% python3 -q
>>> import numpy as np
>>> np.set_printoptions(precision=2, suppress=True, linewidth=140, floatmode="fixed")
>>> W0 = np.load("out16.npy")
>>> print(W0)
[[0 2]
 [2 4]]
>>> out = np.linalg.inv(W0)
>>> print(np.linalg.det(W0) * out)
[[ 4.00 -2.00]
 [-2.00 -0.00]]
>>> print(round(np.linalg.det(W0) * np.linalg.det(out), 2))
1.0
>>> print(round(float(np.linalg.cond(W0)), 2))
5.83
>>> print(out)
[[-1.00  0.50]
 [ 0.50  0.00]]
>>> print(np.linalg.eigvals(W0))
[-0.83  4.83]
>>> print(np.round(np.linalg.det(2 * W0), 2), round(float(np.linalg.det(W0)), 2))
-16.0 -4.0
>>> print(round(np.linalg.det(W0.T), 2))
-4.0
>>> print(np.einsum("ij,ji->", W0, W0))
24
>>> print(np.einsum("ii->", W0))
4
>>> w, evecs = np.linalg.eig(W0)
>>> print(np.round(W0 @ evecs[:, 0] - w[0] * evecs[:, 0], 2) + 0)
[0.00 0.00]
>>> f = np.array([-3, -1])
>>> out = W0 + np.outer(f, np.eye(2)[1])
>>> print(round(float(np.linalg.det(out) / np.linalg.det(W0)), 2), np.round(1 + np.linalg.solve(W0, f)[1], 2))
-0.5 -0.5
>>> print(np.linalg.matrix_rank(np.linalg.inv(out) - np.linalg.inv(W0), tol=1e-8))
1
>>> print(np.abs(W0).max())
4
>>> print(W0 - W0[0])
[[0 0]
 [2 2]]
>>> print(np.count_nonzero(W0))
3
>>> print(np.unravel_index(np.abs(W0).argmax(), W0.shape))
(np.int64(1), np.int64(1))
>>> print(round(np.linalg.norm(W0), 2))
4.9
>>> print(np.linalg.svd(W0, compute_uv=False))
[4.83 0.83]
